In [1]: import numpy as np

In [2]: from numpy import linalg as LA

In [3]: np.set_printoptions(suppress=True, linewidth=200)

In [4]: rd = lambda a: np.round(a, 2) + 0

In [5]: data = np.load("run6.npy")

In [6]: print(data)
[[ 2 -1  0 -2  0  0 -2  1  2 -2 -1  0]
 [ 2 -1  0 -2  0  0 -2  1  2 -2 -1  0]
 [ 2 -3  4 -2  4 -2 -6  5  2  2  3  0]
 [-4  1  2  4  2 -1  2  0 -4  6  4  0]
 [ 4 -4  4 -4  4 -2 -8  6  4  0  2  0]
 [ 0  0  0  0  0  0  0  0  0  0  0  0]]

In [7]: # rows and columns are dependent

In [8]: U, sv, Vh = LA.svd(data)

In [9]: print(rd(sv))
[18.86 11.8   0.    0.    0.    0.  ]

In [10]: print(np.argmax(sv[:-1] / (sv[1:] + 1e-6)) + 1)
2

In [11]: Y = U[:, :2] @ np.diag(sv[:2]) @ Vh[:2]

In [12]: print(rd(LA.norm(data - Y, 2)), rd(sv[2]))
0.0 0.0

In [13]: print(rd(Y))
[[ 2. -1.  0. -2.  0.  0. -2.  1.  2. -2. -1.  0.]
 [ 2. -1.  0. -2.  0.  0. -2.  1.  2. -2. -1.  0.]
 [ 2. -3.  4. -2.  4. -2. -6.  5.  2.  2.  3.  0.]
 [-4.  1.  2.  4.  2. -1.  2.  0. -4.  6.  4.  0.]
 [ 4. -4.  4. -4.  4. -2. -8.  6.  4.  0.  2.  0.]
 [ 0.  0.  0.  0.  0.  0.  0.  0.  0.  0.  0.  0.]]

In [14]: print(LA.matrix_rank(data, rtol=0.05))
2

In [15]: print(rd(LA.norm(data - Y) / LA.norm(data)))
0.0

In [16]: print(LA.matrix_rank(Y))
2

In [17]: rank = LA.matrix_rank(data)

In [18]: print(rank)
2

In [19]: null = LA.svd(data)[2][rank:].T

In [20]: print([int(LA.matrix_rank(np.delete(data, i, axis=0))) for i in range(6)])
[2, 2, 2, 2, 2, 2]

In [21]: print(null.shape)
(12, 10)

In [22]: print(np.abs(np.diag(LA.qr(data)[1])) > 1e-9)
[ True  True False False False False]

In [23]: print(rd(data @ LA.pinv(data) @ data))
[[ 2. -1.  0. -2.  0.  0. -2.  1.  2. -2. -1.  0.]
 [ 2. -1.  0. -2.  0.  0. -2.  1.  2. -2. -1.  0.]
 [ 2. -3.  4. -2.  4. -2. -6.  5.  2.  2.  3.  0.]
 [-4.  1.  2.  4.  2. -1.  2.  0. -4.  6.  4.  0.]
 [ 4. -4.  4. -4.  4. -2. -8.  6.  4.  0.  2.  0.]
 [ 0.  0.  0.  0.  0.  0.  0.  0.  0.  0.  0.  0.]]

In [24]: m1 = np.loadtxt("out5.csv", delimiter=",")

In [25]: print(rd(m1))
[[0.2  0.   0.   0.   0.4  0.   0.4  0.  ]
 [0.11 0.11 0.11 0.22 0.22 0.11 0.11 0.  ]
 [0.   0.22 0.22 0.11 0.22 0.22 0.   0.  ]
 [0.2  0.1  0.   0.2  0.   0.2  0.1  0.2 ]
 [0.2  0.1  0.2  0.   0.3  0.1  0.   0.1 ]
 [0.   0.12 0.25 0.12 0.   0.25 0.25 0.  ]
 [0.18 0.18 0.18 0.09 0.09 0.18 0.09 0.  ]
 [0.09 0.18 0.   0.18 0.   0.18 0.09 0.27]]

In [26]: print(m1 @ np.ones(8))
[1. 1. 1. 1. 1. 1. 1. 1.]

In [27]: print(rd(np.sort(np.abs(LA.eigvals(m1)))[::-1]))
[1.   0.34 0.29 0.29 0.25 0.12 0.12 0.09]

In [28]: p = np.eye(8)[5]

In [29]: for _ in range(3):
    ...:     p = p @ m1
    ...:     print(p.round(2))
    ...: 
[0.   0.12 0.25 0.12 0.   0.25 0.25 0.  ]
[0.08 0.16 0.18 0.13 0.11 0.2  0.11 0.02]
[0.11 0.13 0.15 0.12 0.15 0.17 0.13 0.04]

In [30]: rng = np.random.default_rng(1510)

In [31]: labels = rng.permutation(8)

In [32]: print(labels)
[6 7 5 2 4 1 3 0]

In [33]: Y = m1[labels][:, labels]

In [34]: print(rd(LA.det(Y)), rd(LA.det(m1[labels])))
0.0 0.0

In [35]: print(np.allclose(Y, m1))
False

In [36]: x = np.array([4, -1, -1, -2, -3, -2, 0, -1])

In [37]: rhs = m1 @ x

In [38]: c, lr = np.zeros(8), 1 / LA.norm(m1, 2) ** 2

In [39]: for i in range(250):
    ...:     c -= lr * m1.T @ (m1 @ c - rhs)
    ...:     if i % 50 == 0: print(i, round(LA.norm(m1 @ c - rhs), 2))
    ...: 
0 1.12
50 0.21
100 0.08
150 0.05
200 0.04

In [40]: print(rd(c))
[ 3.96 -1.32 -1.09 -2.02 -2.91 -1.64 -0.08 -1.01]

In [41]: Q, vecs = LA.qr(m1[:, :2])[0], LA.qr(m1[:, 2:])[0]

In [42]: sv = LA.svd(Q.T @ vecs, compute_uv=False)

In [43]: print(rd(LA.norm(Q @ Q.T - vecs @ vecs.T, 2)))
1.0

In [44]: print((sv > 0.9).sum())
1

In [45]: print(rd(np.degrees(np.arccos(sv.clip(0, 1)))))
[11.24 39.66]

In [46]: Y = LA.inv(m1)

In [47]: print(rd(m1 @ Y))
[[1. 0. 0. 0. 0. 0. 0. 0.]
 [0. 1. 0. 0. 0. 0. 0. 0.]
 [0. 0. 1. 0. 0. 0. 0. 0.]
 [0. 0. 0. 1. 0. 0. 0. 0.]
 [0. 0. 0. 0. 1. 0. 0. 0.]
 [0. 0. 0. 0. 0. 1. 0. 0.]
 [0. 0. 0. 0. 0. 0. 1. 0.]
 [0. 0. 0. 0. 0. 0. 0. 1.]]

In [48]: print(rd(LA.det(m1) * Y))
[[0. 0. 0. 0. 0. 0. 0. 0.]
 [0. 0. 0. 0. 0. 0. 0. 0.]
 [0. 0. 0. 0. 0. 0. 0. 0.]
 [0. 0. 0. 0. 0. 0. 0. 0.]
 [0. 0. 0. 0. 0. 0. 0. 0.]
 [0. 0. 0. 0. 0. 0. 0. 0.]
 [0. 0. 0. 0. 0. 0. 0. 0.]
 [0. 0. 0. 0. 0. 0. 0. 0.]]

In [49]: print(rd(LA.slogdet(m1)[0]))
1.0

In [50]: F = np.load("x.npy")

In [51]: print(F)
[[ 0.  0.  0.  0.  2. -3. -2.]
 [ 0.  0.  0.  0.  0.  0.  3.]
 [ 0.  0.  0.  0.  3.  0.  2.]
 [ 0.  0.  0.  0. -2.  0.  1.]
 [ 2.  0.  3. -2.  0.  0.  0.]
 [-3.  0.  0.  0.  0.  0.  0.]
 [-2.  3.  2.  1.  0.  0.  0.]]

In [52]: # null space of dimension 1

In [53]: print(np.allclose(F[:-1].T @ LA.lstsq(F[:-1].T, F[-1])[0], F[-1]))
False

In [54]: print(rd(np.trace(LA.pinv(F) @ F)))
6.0

In [55]: print(rd(F @ LA.pinv(F) @ F))
[[ 0.  0.  0.  0.  2. -3. -2.]
 [ 0.  0.  0.  0.  0.  0.  3.]
 [ 0.  0.  0.  0.  3.  0.  2.]
 [ 0.  0.  0.  0. -2.  0.  1.]
 [ 2.  0.  3. -2.  0.  0.  0.]
 [-3.  0.  0.  0.  0.  0.  0.]
 [-2.  3.  2.  1.  0.  0.  0.]]

In [56]: print(np.argsort(-LA.norm(F, axis=0).round(6), kind="stable")[:3])
[6 0 4]

In [57]: print(LA.cond(F) > 100)
True

In [58]: U, sv, Vh = LA.svd(F)

In [59]: print(np.argmax(sv[:-1] / (sv[1:] + 1e-6)) + 1)
6

In [60]: Y = U[:, :6] @ np.diag(sv[:6]) @ Vh[:6]

In [61]: print(rd(np.abs(F - Y).max()))
0.0

In [62]: print(rd(LA.norm(F - Y) / LA.norm(F)))
0.0

In [63]: K = np.load("m.npy")

In [64]: print(K)
[[ 0  1  3  4 -1 -1 -1  0  2 -1  1]
 [-1  0  2  3 -2 -2 -2 -1  1 -2  0]
 [ 0  1  3  4 -1 -1 -1  0  2 -1  1]
 [ 0  1  3  4 -1 -1 -1  0  2 -1  1]
 [-1  0  2  3 -2 -2 -2 -1  1 -2  0]
 [ 0  1  3  4 -1 -1 -1  0  2 -1  1]
 [ 0  1  3  4 -1 -1 -1  0  2 -1  1]
 [ 1  2  4  5  0  0  0  1  3  0  2]
 [ 0  1  3  4 -1 -1 -1  0  2 -1  1]
 [-1  0  2  3 -2 -2 -2 -1  1 -2  0]]

In [65]: W = np.array([[-2, -2, 3, -1, -3],
    ...:     [0, 0, 1, -1, 1],
    ...:     [-1, -3, -1, 1, 0],
    ...:     [3, -3, 2, 2, -3],
    ...:     [0, 0, -1, -1, 0],
    ...:     [-1, 3, 0, -3, 3],
    ...:     [-3, -2, 1, 2, 0],
    ...:     [-1, 3, 3, 0, 1],
    ...:     [2, 2, 2, 1, -2],
    ...:     [0, 2, 0, 2, -2],
    ...:     [-2, -1, -3, -1, 2]])

In [66]: c = np.array([5, 0, 3, 0, 1])

In [67]: hid = np.maximum(K @ W + c, 0)

In [68]: print((hid > 0).mean(axis=0))
[1. 0. 1. 1. 0.]

In [69]: W2 = np.array([[-6, -3, 5], [8, 1, -8], [4, -1, -8], [8, 6, 8], [8, 8, 3]])

In [70]: print(W @ W2)
[[-24 -29 -35]
 [  4   1 -13]
 [-14   7  35]
 [-42 -26  30]
 [-12  -5   0]
 [ 30  12 -44]
 [ 22  18   9]
 [ 50  11 -50]
 [  4 -16 -20]
 [ 16  -2  -6]
 [  0  18  20]]

In [71]: print(hid @ W2)
[[  8  -4 108]
 [-58 -18 181]
 [  8  -4 108]
 [  8  -4 108]
 [-58 -18 181]
 [  8  -4 108]
 [  8  -4 108]
 [ 74  10  35]
 [  8  -4 108]
 [-58 -18 181]]

In [72]: print((hid @ W2).round(6).argmax(axis=1))
[2 2 2 2 2 2 2 0 2 2]

In [73]: print(np.unique(K.round(6), axis=0).shape)
(3, 11)

In [74]: print(rd(np.trace(LA.pinv(K) @ K)))
2.0

In [75]: print(rd(K @ LA.pinv(K) @ K))
[[ 0.  1.  3.  4. -1. -1. -1.  0.  2. -1.  1.]
 [-1.  0.  2.  3. -2. -2. -2. -1.  1. -2.  0.]
 [ 0.  1.  3.  4. -1. -1. -1.  0.  2. -1.  1.]
 [ 0.  1.  3.  4. -1. -1. -1.  0.  2. -1.  1.]
 [-1.  0.  2.  3. -2. -2. -2. -1.  1. -2.  0.]
 [ 0.  1.  3.  4. -1. -1. -1.  0.  2. -1.  1.]
 [ 0.  1.  3.  4. -1. -1. -1.  0.  2. -1.  1.]
 [ 1.  2.  4.  5.  0.  0.  0.  1.  3.  0.  2.]
 [ 0.  1.  3.  4. -1. -1. -1.  0.  2. -1.  1.]
 [-1.  0.  2.  3. -2. -2. -2. -1.  1. -2.  0.]]

In [76]: print(np.allclose(K[:-1].T @ LA.lstsq(K[:-1].T, K[-1])[0], K[-1]))
True

In [77]: print(np.abs(np.diag(LA.qr(K)[1])) > 1e-9)
[ True  True False False False False False False False False]

In [78]: t3 = np.stack([K, -2 * K, K[::-1]])

In [79]: print(LA.matrix_rank(t3))
[2 2 2]

In [80]: print(t3.shape)
(3, 10, 11)

In [81]: print(LA.matrix_rank(t3.reshape(3, -1)))
2

In [82]: print(np.einsum("bij,cij->bc", t3, t3))
[[ 366 -732  322]
 [-732 1464 -644]
 [ 322 -644  366]]

In [83]: u = np.array([1, 3, 3])

In [84]: print(np.polyval(u, K[5]))
[ 3  7 21 31  1  1  1  3 13  1  7]

In [85]: print(np.array([np.convolve(row, u, "same") for row in K]))
[[  1   6  16  20   8  -7  -6  -1   5   4   0]
 [ -3  -1   9  13   1 -14 -13  -8  -2  -3  -6]
 [  1   6  16  20   8  -7  -6  -1   5   4   0]
 [  1   6  16  20   8  -7  -6  -1   5   4   0]
 [ -3  -1   9  13   1 -14 -13  -8  -2  -3  -6]
 [  1   6  16  20   8  -7  -6  -1   5   4   0]
 [  1   6  16  20   8  -7  -6  -1   5   4   0]
 [  5  13  23  27  15   0   1   6  12  11   6]
 [  1   6  16  20   8  -7  -6  -1   5   4   0]
 [ -3  -1   9  13   1 -14 -13  -8  -2  -3  -6]]

In [86]: print(np.cross(K[5, :3], K[1, :3]))
[ 2 -3  1]

In [87]: arr = np.loadtxt("block9.csv", delimiter=",")

In [88]: print(arr)
[[ 0. -5. -5.  3. -4.  3. -1. -4.  0. -3.  5.  1.  4.  0.]
 [ 0.  0. -1. -3.  3.  0. -2. -3. -5.  4. -1.  5.  1.  3.]
 [ 0.  0.  0.  4.  3. -5. -3.  5. -2.  4.  2.  0.  2.  0.]
 [ 0.  0.  0.  0. -3.  0. -1. -1.  3. -3.  1.  2.  2. -4.]
 [ 0.  0.  0.  0.  0.  5.  2. -1.  5. -5. -1. -3.  5. -3.]
 [ 0.  0.  0.  0.  0.  0. -2.  2. -5. -2.  1.  5.  5.  4.]
 [ 0.  0.  0.  0.  0.  0.  0. -4.  2.  0. -2.  1. -1.  1.]
 [ 0.  0.  0.  0.  0.  0.  0.  0.  4.  3.  2.  5.  5. -3.]
 [ 0.  0.  0.  0.  0.  0.  0.  0.  0. -3.  4.  3.  0.  3.]
 [ 0.  0.  0.  0.  0.  0.  0.  0.  0.  0. -5.  5.  4.  3.]
 [ 0.  0.  0.  0.  0.  0.  0.  0.  0.  0.  0. -5. -2.  0.]
 [ 0.  0.  0.  0.  0.  0.  0.  0.  0.  0.  0.  0.  5. -4.]
 [ 0.  0.  0.  0.  0.  0.  0.  0.  0.  0.  0.  0.  0.  0.]
 [ 0.  0.  0.  0.  0.  0.  0.  0.  0.  0.  0.  0.  0.  0.]]

In [89]: # row 13 repeats row 12

In [90]: U, sv, Vh = LA.svd(data)

In [91]: vecs = Vh[:(sv > 1e-8).sum()]

In [92]: x = data[0] + -2 * data[5] + rng.integers(2) * np.eye(12)[8]

In [93]: print(x)
[ 2. -1.  0. -2.  0.  0. -2.  1.  3. -2. -1.  0.]

In [94]: print(rd(np.diag(vecs.T @ vecs)))
[0.17 0.08 0.15 0.17 0.15 0.04 0.31 0.19 0.17 0.34 0.2  0.  ]

In [95]: print(LA.matrix_rank(np.vstack([data, x])))
3

In [96]: print(np.allclose(vecs.T @ vecs @ x, x))
False

In [97]: print(rd(LA.norm(arr, 2) / LA.norm(arr)))
0.55

In [98]: print([round(float(x), 2) for x in LA.svd(arr, compute_uv=False)[:3]])
[16.88, 15.68, 11.42]

In [99]: print(LA.cond(arr) > 100)
True

In [100]: x = np.array([1, -2, -4, -2, -3, 1, -5, -1])

In [101]: rhs = m1 @ x

In [102]: print(rd(rhs))
[-3.   -2.11 -2.   -0.9  -1.7  -2.5  -1.64 -1.18]

In [103]: print(rd(LA.solve(m1, rhs + m1[:, 4])))
[ 1. -2. -4. -2. -2.  1. -5. -1.]

In [104]: print(rd(LA.solve(m1, rhs)))
[ 1. -2. -4. -2. -3.  1. -5. -1.]

In [105]: x = np.array([-4, 0, -5, -3, 2, 1, -2, 5, 2, -4, -4, -2, -4, 5])

In [106]: print(arr @ np.ones(14))
[-6.  1. 10. -4.  4.  8. -3. 16.  7.  7. -7.  1.  0.  0.]

In [107]: print(np.sign((arr @ x).round(6)))
[-1. -1. -1. -1.  1. -1. -1. -1.  1.  1.  1. -1.  0.  0.]

In [108]: print((arr @ x).argmax())
10

In [109]: print((arr * x).sum(axis=1))
[-33. -12. -16. -27.   1.  -2.  -1. -57.   5.   9.  18. -40.   0.   0.]

In [110]: print(arr @ np.eye(14)[7])
[-4. -3.  5. -1. -1.  2. -4.  0.  0.  0.  0.  0.  0.  0.]

In [111]: print(arr @ (2 * x))
[ -66.  -24.  -32.  -54.    2.   -4.   -2. -114.   10.   18.   36.  -80.    0.    0.]

In [112]: print(LA.norm(arr @ x) <= LA.norm(arr, 2) * LA.norm(x) + 1e-9)
True
